In [1]: import numpy as np

In [2]: np.set_printoptions(precision=2, suppress=True, linewidth=120, floatmode="fixed")

In [3]: rd = lambda a: np.round(a, 2) + 0

In [4]: feats = np.array([[3, 0, 1, 1, 1, -3, 2, -3, 2, 3],
   ...:     [1, 3, -2, 1, -2, -3, -1, -2, -2, 2],
   ...:     [-3, -1, 0, 0, -2, 3, 2, -3, 3, 1],
   ...:     [-1, -2, -2, -2, 0, -2, 1, 1, 2, 1],
   ...:     [-1, 0, 3, 3, 3, -3, -1, -2, 0, 0],
   ...:     [-2, -2, -1, -1, 3, -2, 1, 2, 0, -3],
   ...:     [-1, 2, -3, -1, 3, -3, -1, 0, 1, -1]])

In [5]: feats[-1] = feats[0] + 4 * feats[1]

In [6]: feats
Out[6]: 
array([[  3,   0,   1,   1,   1,  -3,   2,  -3,   2,   3],
       [  1,   3,  -2,   1,  -2,  -3,  -1,  -2,  -2,   2],
       [ -3,  -1,   0,   0,  -2,   3,   2,  -3,   3,   1],
       [ -1,  -2,  -2,  -2,   0,  -2,   1,   1,   2,   1],
       [ -1,   0,   3,   3,   3,  -3,  -1,  -2,   0,   0],
       [ -2,  -2,  -1,  -1,   3,  -2,   1,   2,   0,  -3],
       [  7,  12,  -7,   5,  -7, -15,  -2, -11,  -6,  11]])

In [7]: out = feats / np.sqrt((feats ** 2).mean(axis=1, keepdims=True))

In [8]: rd(out[1])
Out[8]: array([ 0.49,  1.48, -0.99,  0.49, -0.99, -1.48, -0.49, -0.99, -0.99,  0.99])

In [9]: rd(np.linalg.norm(out, axis=1))
Out[9]: array([3.16, 3.16, 3.16, 3.16, 3.16, 3.16, 3.16])

In [10]: F = np.load("a.npy")

In [11]: F
Out[11]: 
array([[ 0, -1, -2,  0,  2, -2, -3],
       [ 0,  0,  0, -2, -3, -3,  1],
       [ 0,  0,  0,  0, -3, -1, -2],
       [ 0,  0,  0,  0,  0,  1,  3],
       [ 0,  0,  0,  0,  0, -3,  1],
       [ 0,  0,  0,  0,  0,  0,  2],
       [ 0,  0,  0,  0,  0,  0,  0]])

In [12]: f = np.array([-1, 2])

In [13]: np.polyval(f, F[5])
Out[13]: array([2, 2, 2, 2, 2, 2, 0])

In [14]: m1 = np.load("out5.npy")

In [15]: rd(m1)
Out[15]: 
array([[ -6.24,  -8.05,   0.17,  13.61,   5.35,   5.98,   2.60,  -5.66,   2.77],
       [  6.68,   8.06,  -0.33, -13.43,  -5.53,  -5.97,  -2.14,   5.75,  -2.47],
       [ -6.26,  -8.05,   0.18,  13.61,   5.36,   5.98,   2.58,  -5.67,   2.76],
       [ 11.96,   6.57,  -2.64,  -7.97,  -7.19,  -4.75,   5.19,   5.97,   2.55],
       [-12.10,  -1.20,   4.09,  -3.08,   5.39,   0.68, -11.50,  -3.04,  -7.41],
       [ -9.88,   1.40,   3.97,  -7.39,   3.58,  -1.25, -12.14,  -1.17,  -8.17],
       [  0.35,   7.02,   1.71, -14.21,  -2.57,  -5.31,  -7.70,   3.94,  -5.99],
       [  8.08,   7.99,  -0.86, -12.65,  -6.09,  -5.90,  -0.57,   5.99,  -1.43],
       [  1.15,  -6.52,  -2.13,  13.88,   1.78,   4.96,   8.73,  -3.37,   6.60],
       [ -4.88,   4.87,   3.05, -12.21,   0.32,  -3.78, -10.80,   1.73,  -7.75],
       [ -0.59,  -7.09,  -1.64,  14.25,   2.70,   5.36,   7.53,  -4.03,   5.89],
       [-11.21,  -7.10,   2.23,   9.40,   7.06,   5.16,  -3.78,  -6.11,  -1.55],
       [ -2.65,  -7.61,  -1.02,  14.36,   3.72,   5.71,   5.92,  -4.72,   4.90],
       [ -5.20,   4.70,   3.12, -12.01,   0.51,  -3.66, -10.94,   1.57,  -7.82],
       [  2.08,   7.48,   1.20, -14.37,  -3.44,  -5.63,  -6.39,   4.54,  -5.19],
       [  1.51,   7.35,   1.37, -14.34,  -3.16,  -5.53,  -6.84,   4.35,  -5.46],
       [  2.03,   7.47,   1.22, -14.37,  -3.42,  -5.62,  -6.43,   4.52,  -5.21],
       [ 12.42,   1.78,  -4.06,   2.05,  -5.72,  -1.11,  11.19,   3.42,   7.13],
       [-12.92,  -5.13,   3.37,   4.59,   7.09,   3.64,  -7.86,  -5.37,  -4.50],
       [ -8.81,   2.33,   3.82,  -8.79,   2.82,  -1.93, -12.06,  -0.45,  -8.24],
       [-11.38,  -7.00,   2.32,   9.11,   7.10,   5.08,  -4.08,  -6.09,  -1.77],
       [ -0.41,  -7.04,  -1.69,  14.23,   2.60,   5.32,   7.66,  -3.96,   5.96],
       [ -2.17,   6.13,   2.40, -13.55,  -1.23,  -4.68,  -9.36,   2.96,  -6.97],
       [ -3.99,   5.32,   2.85, -12.73,  -0.20,  -4.11, -10.37,   2.15,  -7.52],
       [ -0.51,   6.75,   1.95, -14.05,  -2.12,  -5.12,  -8.30,   3.62,  -6.35],
       [ 10.65,   7.38,  -1.95, -10.22,  -6.93,  -5.38,   2.87,   6.16,   0.92],
       [-13.06,  -3.87,   3.75,   1.95,   6.71,   2.69,  -9.46,  -4.70,  -5.72],
       [-10.85,  -7.28,   2.05,   9.93,   6.98,   5.31,  -3.19,  -6.15,  -1.14],
       [ -9.32,   1.90,   3.90,  -8.16,   3.18,  -1.61, -12.12,  -0.78,  -8.22],
       [ -4.30,   5.17,   2.92, -12.56,  -0.02,  -4.00, -10.52,   2.01,  -7.60],
       [ 11.73,   6.76,  -2.50,  -8.47,  -7.16,  -4.90,   4.72,   6.03,   2.22],
       [ -6.70,   3.82,   3.44, -10.89,   1.43,  -3.02, -11.53,   0.79,  -8.09]])

In [16]: cen = m1 - m1.mean(axis=0)

In [17]: Uu, sig, Vh = np.linalg.svd(cen, full_matrices=False)

In [18]: np.linalg.matrix_rank(cen)
Out[18]: np.int64(2)

In [19]: rd(sig)
Out[19]: array([86.74, 63.16,  0.00,  0.00,  0.00,  0.00,  0.00,  0.00,  0.00])

In [20]: rd(Vh[0] * np.sign(Vh[0, np.abs(Vh[0]).argmax()]))
Out[20]: array([-0.19, -0.39, -0.03,  0.71,  0.21,  0.29,  0.24, -0.25,  0.21])

In [21]: np.abs(Uu[:, 0]).argmax()
Out[21]: np.int64(12)

In [22]: rd(cen.mean(axis=0))
Out[22]: array([0.00, 0.00, 0.00, 0.00, 0.00, 0.00, 0.00, 0.00, 0.00])
